In [1]: import numpy as np

In [2]: import numpy.linalg as la

In [3]: np.set_printoptions(precision=1, suppress=True, linewidth=120)

In [4]: def rd(a):
   ...:     return np.round(a, 1) + 0
   ...: 

In [5]: M = np.loadtxt("sample10.csv", delimiter=",")

In [6]: M
Out[6]: 
array([[ 2.2,  2.2, -0.5,  1.1,  2.4,  0.7,  0.2,  1.1],
       [ 0. ,  0.1, -0.9, -1.7,  1.1, -2.1,  1. ,  0.7],
       [ 0.8,  0. ,  1.8, -0.1, -1. ,  0.5, -0.5,  0.6],
       [ 0.1,  0.2,  0.6,  0.9, -0.2, -0.5, -1.1,  0.2],
       [ 0.6, -0.7,  0. , -1.1, -0.3, -0.4, -1.1, -0.5],
       [ 0.2,  1.1, -0.9,  2.3,  0.3,  0.2, -1.3, -1. ],
       [-1.1, -1. , -0.7, -0.2, -0.5, -0.7,  1.4,  0.4],
       [ 2. ,  1.7, -0.4,  1.2,  2.4,  0.9,  0.4,  1.3],
       [ 0.6,  0.2,  0.7,  1.3, -0.3, -0.9,  2.3, -2. ],
       [-0.3,  1.1, -1. ,  0.2,  0.3,  0.5,  0.7, -0.7],
       [-0.9, -0.1,  0.6, -1.3,  0.7,  0.4,  1.7,  0.7]])

In [7]: x0 = np.array([-1, 1, -1, 0, -2, 2, -1, -2])

In [8]: target = M @ x0

In [9]: c, lr = np.zeros(8), 1 / la.norm(M, 2) ** 2

In [10]: for i in range(30):
    ...:     c -= lr * M.T @ (M @ c - target)
    ...:     if i % 10 == 0: print(i, round(la.norm(M @ c - target), 1))
    ...: 
0 7.6
10 1.9
20 1.1

In [11]: rd(la.cond(M))
Out[11]: np.float64(8.0)

In [12]: x0 = np.array([9, 4, -8, -2, -4, -7, 3, -3])

In [13]: target = M @ x0

In [14]: rd(la.pinv(M) @ M)
Out[14]: 
array([[1., 0., 0., 0., 0., 0., 0., 0.],
       [0., 1., 0., 0., 0., 0., 0., 0.],
       [0., 0., 1., 0., 0., 0., 0., 0.],
       [0., 0., 0., 1., 0., 0., 0., 0.],
       [0., 0., 0., 0., 1., 0., 0., 0.],
       [0., 0., 0., 0., 0., 1., 0., 0.],
       [0., 0., 0., 0., 0., 0., 1., 0.],
       [0., 0., 0., 0., 0., 0., 0., 1.]])

In [15]: rng = np.random.default_rng(32582)

In [16]: target = target + 0.1 * rng.normal(size=11)

In [17]: rd(target)
Out[17]: array([ 13.1,  22.3,  -9.9,  -4.4,   7.1,   5.6,   2. ,   7. ,  18.3,   8.7, -13.2])

In [18]: c, *_ = la.lstsq(M, target)

In [19]: rd(c)
Out[19]: array([ 8.9,  4. , -7.9, -2. , -3.8, -7. ,  2.9, -3. ])

In [20]: [round(float(la.norm(la.solve(M.T @ M + lam * np.eye(8), M.T @ target))), 2) for lam in (0, 1, 10, 100)]
Out[20]: [15.6, 11.44, 5.7, 1.22]

In [21]: rd(M.T @ (target - M @ c))
Out[21]: array([0., 0., 0., 0., 0., 0., 0., 0.])
